% python3 -q
>>> import numpy as np
>>> np.set_printoptions(precision=1, suppress=True, linewidth=160, legacy="1.25")
>>> def rnd(a):
...     return np.round(a, 1) + 0
... 
>>> E = np.array([[-1.0, 1.0, 1.0, 1.0],
...     [1.0, -1.0, 1.0, 1.0],
...     [1.0, 1.0, -1.0, 1.0],
...     [1.0, 1.0, 1.0, -1.0]])
>>> print(E)
[[-1.  1.  1.  1.]
 [ 1. -1.  1.  1.]
 [ 1.  1. -1.  1.]
 [ 1.  1.  1. -1.]]
>>> left, sv, vt = np.linalg.svd(E, full_matrices=False)
>>> print(rnd(left.T @ E @ vt.T))
[[2. 0. 0. 0.]
 [0. 2. 0. 0.]
 [0. 0. 2. 0.]
 [0. 0. 0. 2.]]
>>> print(rnd(sv / sv[0]))
[1. 1. 1. 1.]
>>> print(rnd(sv))
[2. 2. 2. 2.]
>>> print(np.allclose(left * sv @ vt, E))
True
>>> m1 = np.load("sample9.npy")
>>> print(m1)
[[0 1 0 0]
 [1 0 0 0]
 [0 0 0 0]
 [0 0 0 0]]
>>> evals, vecs = np.linalg.eigh(m1)
>>> x = np.array([4, -6, -2, -1])
>>> print(rnd(x @ m1 @ x / (x @ x)), evals[0], evals[-1])
-0.8 -1.0 1.0
>>> print(rnd(vecs * np.abs(evals) @ vecs.T))
[[1. 0. 0. 0.]
 [0. 1. 0. 0.]
 [0. 0. 0. 0.]
 [0. 0. 0. 0.]]
>>> print(rnd(np.linalg.eigvalsh(m1[1:, 1:])))
[0. 0. 0.]
>>> x = np.array([-1, -3, -2, 0])
>>> h = np.maximum(m1 @ x, 0)
>>> print(h)
[0 0 0 0]
>>> print(m1.T @ h)
[0 0 0 0]
>>> print(np.argsort(-np.linalg.norm(m1, axis=0).round(6), kind="stable")[:3])
[0 1 2]
>>> print(rnd(np.linalg.norm(m1, 2) / np.linalg.norm(m1)))
0.7
>>> print(rnd(np.linalg.det(2 * m1)), rnd(np.linalg.det(m1)))
0.0 0.0
>>> print(rnd(np.linalg.eigvals(m1).sum().real))
0.0
>>> print(m1 @ m1)
[[1 0 0 0]
 [0 1 0 0]
 [0 0 0 0]
 [0 0 0 0]]
>>> L = np.diag(m1.sum(axis=1)) - m1
>>> print(L @ np.ones(4))
[0. 0. 0. 0.]
>>> print((np.linalg.eigvalsh(L) < 1e-8).sum())
3
>>> X = np.load("m.npy")
>>> print(X)
[[7 0 0]
 [0 9 0]
 [0 0 0]]
>>> left, sv, vt = np.linalg.svd(X)
>>> vecs = vt[:(sv > 1e-8).sum()]
>>> rng = np.random.default_rng(11043)
>>> x = X[0] + 2 * X[2] + rng.integers(2) * np.eye(3)[2]
>>> print(x)
[7. 0. 0.]
>>> print(vecs.T @ vecs)
[[1. 0. 0.]
 [0. 1. 0.]
 [0. 0. 0.]]
>>> print(np.linalg.matrix_rank(np.vstack([X, x])))
2
>>> print(np.diag(vecs.T @ vecs))
[1. 1. 0.]
>>> print(rnd(np.linalg.norm(x - vecs.T @ vecs @ x)))
0.0
>>> left, sv, vt = np.linalg.svd(X)
>>> print(sv)
[9. 7. 0.]
>>> print(np.argmax(sv[:-1] / (sv[1:] + 1e-6)) + 1)
2
>>> out = left[:, :2] @ np.diag(sv[:2]) @ vt[:2]
>>> print(np.linalg.matrix_rank(X, rtol=0.05))
2
>>> print(np.abs(X - out).max())
0.0
>>> print([int(np.linalg.matrix_rank(np.linalg.matrix_power(X, p))) for p in range(1, 4)])
[2, 2, 2]
>>> print(np.prod(np.diag(X)), rnd(np.linalg.det(X)))
0 0.0
>>> print(X @ X)
[[49  0  0]
 [ 0 81  0]
 [ 0  0  0]]
>>> print(rnd(np.sort(np.linalg.eigvals(X))))
[0. 7. 9.]
>>> K = np.loadtxt("arr.csv", delimiter=",")
>>> print(rnd(K))
[[100.1  59.5   4.9]
 [ 51.8  28.8  -6.1]
 [ 46.2  25.4  -6.9]
 [ 38.7  20.8  -7.7]
 [ 14.2   6.7  -7. ]
 [ 10.1   4.5  -5.9]
 [  0.6   0.2  -0.5]
 [  0.    0.    0. ]
 [ -1.2  -0.5   1. ]
 [ -2.3  -1.    1.3]
 [ -5.6  -3.3  -0.8]
 [ -5.8  -3.5  -1. ]
 [ -9.6  -6.6  -5.5]
 [-24.8 -19.6 -24.6]
 [-36.9 -29.9 -39.4]
 [-47.1 -38.6 -51.6]]
>>> C2 = np.cov(K, rowvar=False)
>>> print(rnd(np.linalg.eigvalsh(C2)[::-1]))
[1981.   147.6    0. ]
>>> print(rnd(K.std(axis=0)))
[35.3 22.7 15.2]
>>> Xc = (K - K.mean(axis=0)) / K.std(axis=0)
>>> print(rnd(Xc.std(axis=0)))
[1. 1. 1.]
>>> print(np.argwhere(np.abs(Xc) > 2))
[[ 0  0]
 [ 0  1]
 [15  2]]
>>> coef = np.linalg.lstsq(np.delete(Xc, 1, axis=1), Xc[:, 1])[0]
>>> print(rnd(1 - np.var(Xc[:, 1] - np.delete(Xc, 1, axis=1) @ coef)))
1.0
>>> J = np.array([[-120, 1, 4, 1], [2, -35, 4, 1], [3, 4, -98, 2], [5, 3, 2, 184]])
>>> z = rng.permutation(4)
>>> out = J[:, z] * rng.choice([-1, 1], 4)
>>> print(out)
[[  1  -1  -4 120]
 [  1  35  -4  -2]
 [  2  -4  98  -3]
 [184  -3  -2  -5]]
>>> left, _, vt = np.linalg.svd(J.T @ out)
>>> print(z)
[3 1 2 0]
>>> print(rnd(np.linalg.lstsq(J, out)[0]))
[[ 0.  0.  0. -1.]
 [ 0. -1.  0.  0.]
 [ 0.  0. -1.  0.]
 [ 1.  0.  0.  0.]]
>>> r0 = np.array([-9, -7, 3])
>>> arr = r0[np.abs(np.subtract.outer(np.arange(3), np.arange(3)))]
>>> print(arr)
[[-9 -7  3]
 [-7 -9 -7]
 [ 3 -7 -9]]
>>> hat = np.triu(np.array([[1, 0, 2, 1], [0, 1, 1, 0], [1, 2, 0, 0], [0, 0, 0, 1]]), 1) + np.eye(4)
>>> out = hat @ m1 @ np.linalg.inv(hat)
>>> print(rnd(np.linalg.det(out)))
0.0
>>> print(out)
[[ 0.  1. -1.  0.]
 [ 1.  0. -2. -1.]
 [ 0.  0.  0.  0.]
 [ 0.  0.  0.  0.]]
>>> print(hat @ m1 - m1 @ hat)
[[ 0.  0. -1.  0.]
 [ 0.  0. -2. -1.]
 [ 0.  0.  0.  0.]
 [ 0.  0.  0.  0.]]
>>> print(rnd(np.linalg.det(2 * out)), rnd(np.linalg.det(out)))
0.0 0.0
>>> print(np.einsum("ij,ji->", out, out))
2.0
>>> print(rnd(np.linalg.eigvals(out).sum().real))
0.0
>>> print(np.kron(np.eye(2, dtype=int), out))
[[ 0.  1. -1.  0.  0.  0. -0.  0.]
 [ 1.  0. -2. -1.  0.  0. -0. -0.]
 [ 0.  0.  0.  0.  0.  0.  0.  0.]
 [ 0.  0.  0.  0.  0.  0.  0.  0.]
 [ 0.  0. -0.  0.  0.  1. -1.  0.]
 [ 0.  0. -0. -0.  1.  0. -2. -1.]
 [ 0.  0.  0.  0.  0.  0.  0.  0.]
 [ 0.  0.  0.  0.  0.  0.  0.  0.]]
>>> print(rnd(np.linalg.det(out.T)))
0.0
>>> print(rnd(np.linalg.det(out[::-1])))
0.0
>>> z = rng.permutation(3)
>>> out = arr[:, z] * rng.choice([-1, 1], 3)
>>> print(out)
[[-7 -9 -3]
 [-9 -7  7]
 [-7  3  9]]
>>> left, _, vt = np.linalg.svd(arr.T @ out)
>>> print(rnd(left @ vt))
[[ 0.  1.  0.]
 [ 1.  0.  0.]
 [ 0.  0. -1.]]
>>> print(rnd(np.linalg.lstsq(arr, out)[0]))
[[ 0.  1.  0.]
 [ 1.  0.  0.]
 [ 0.  0. -1.]]
>>> print(z)
[1 0 2]
>>> evals, vecs = np.linalg.eig(out)
>>> print(rnd(np.sort(np.linalg.eigvals(out @ out))))
[  6.6 174.1 244.4]
>>> print(rnd(np.sort(np.linalg.eigvals(np.linalg.inv(out)))))
[-0.4 -0.1  0.1]
>>> print(rnd(out @ vecs[:, 0] - evals[0] * vecs[:, 0]))
[0. 0. 0.]
>>> x = np.array([-1, -1, 0])
>>> rhs = arr @ x
>>> coef, lr = np.zeros(3), 1 / np.linalg.norm(arr, 2) ** 2
>>> for i in range(50):
...     coef -= lr * arr.T @ (arr @ coef - rhs)
...     if i % 10 == 0: print(i, round(np.linalg.norm(arr @ coef - rhs), 1))
... 
0 4.5
10 0.2
20 0.2
30 0.2
40 0.1
>>> print(rnd(coef))
[-1. -1.  0.]
>>> print(rnd(np.linalg.cond(arr)))
7.0
>>> mat = np.loadtxt("w.csv", delimiter=",")
>>> print(mat)
[[4. 3. 0.]
 [3. 4. 0.]
 [0. 0. 4.]]
>>> evals, vecs = np.linalg.eigh(mat)
>>> print(np.abs(vecs[:, -1]).round(6).argmax())
0
>>> print(evals)
[1. 4. 7.]
>>> print(rnd(np.abs(vecs[:, -1])))
[0.7 0.7 0. ]
>>> print(rnd(np.linalg.eigvalsh(mat + 3 * np.eye(3))))
[ 4.  7. 10.]
>>> print(rnd(np.linalg.eigvalsh(mat @ mat)))
[ 1. 16. 49.]
>>> print((np.linalg.matrix_power((mat != 0) + (mat.T != 0) + np.eye(3), 3) > 0).astype(int))
[[1 1 0]
 [1 1 0]
 [0 0 1]]
>>> print(rnd(np.linalg.det(mat)))
28.0
>>> print(rnd(np.sort(np.linalg.eigvals(mat).real)))
[1. 4. 7.]
>>> data = np.load("test14.npy")
>>> print(data)
[[0 7 2]
 [0 0 0]
 [0 0 0]
 [0 1 0]
 [0 7 2]
 [0 4 1]
 [0 4 1]
 [0 0 0]
 [0 1 0]
 [0 1 0]
 [0 0 0]
 [0 7 2]
 [0 0 0]]
>>> print([round(float(x), 1) for x in np.linalg.svd(data, compute_uv=False)[:3]])
[14.0, 0.5, 0.0]
>>> print(np.linalg.cond(data) > 100)
True
>>> print(np.argsort(-np.linalg.norm(data, axis=0).round(6), kind="stable")[:3])
[1 2 0]
>>> print(rnd(np.linalg.norm(data, 2) / np.linalg.norm(data)))
1.0
>>> print(data.shape)
(13, 3)
>>> np.zeros(13, 3)
Traceback (most recent call last):
  File "<python-input-116>", line 1, in <module>
    np.zeros(13, 3)
    ~~~~~~~~^^^^^^^
TypeError: Cannot interpret '3' as a data type
>>> np.linalg.rank(data)
Traceback (most recent call last):
  File "<python-input-117>", line 1, in <module>
    np.linalg.rank(data)
    ^^^^^^^^^^^^^^
AttributeError: module 'numpy.linalg' has no attribute 'rank'
>>> print(rnd(data.mean(axis=0)))
[0.  2.5 0.6]
>>> print(np.abs(data).max())
7
>>> print(np.unravel_index(np.abs(data).argmax(), data.shape))
(0, 1)
>>> print(np.count_nonzero(data))
13
>>> print(rnd(np.linalg.norm(data)))
14.0
>>> print(np.diff(data, axis=0))
[[ 0 -7 -2]
 [ 0  0  0]
 [ 0  1  0]
 [ 0  6  2]
 [ 0 -3 -1]
 [ 0  0  0]
 [ 0 -4 -1]
 [ 0  1  0]
 [ 0  0  0]
 [ 0 -1  0]
 [ 0  7  2]
 [ 0 -7 -2]]
>>> data[:, 3]
Traceback (most recent call last):
  File "<python-input-124>", line 1, in <module>
    data[:, 3]
    ~~~~^^^^^^
IndexError: index 3 is out of bounds for axis 1 with size 3
>>> print(data - data[0])
[[ 0  0  0]
 [ 0 -7 -2]
 [ 0 -7 -2]
 [ 0 -6 -2]
 [ 0  0  0]
 [ 0 -3 -1]
 [ 0 -3 -1]
 [ 0 -7 -2]
 [ 0 -6 -2]
 [ 0 -6 -2]
 [ 0 -7 -2]
 [ 0  0  0]
 [ 0 -7 -2]]
>>> print(data.sum(axis=1))
[9 0 0 1 9 5 5 0 1 1 0 9 0]
>>> print(data.sum(axis=0))
[ 0 32  8]
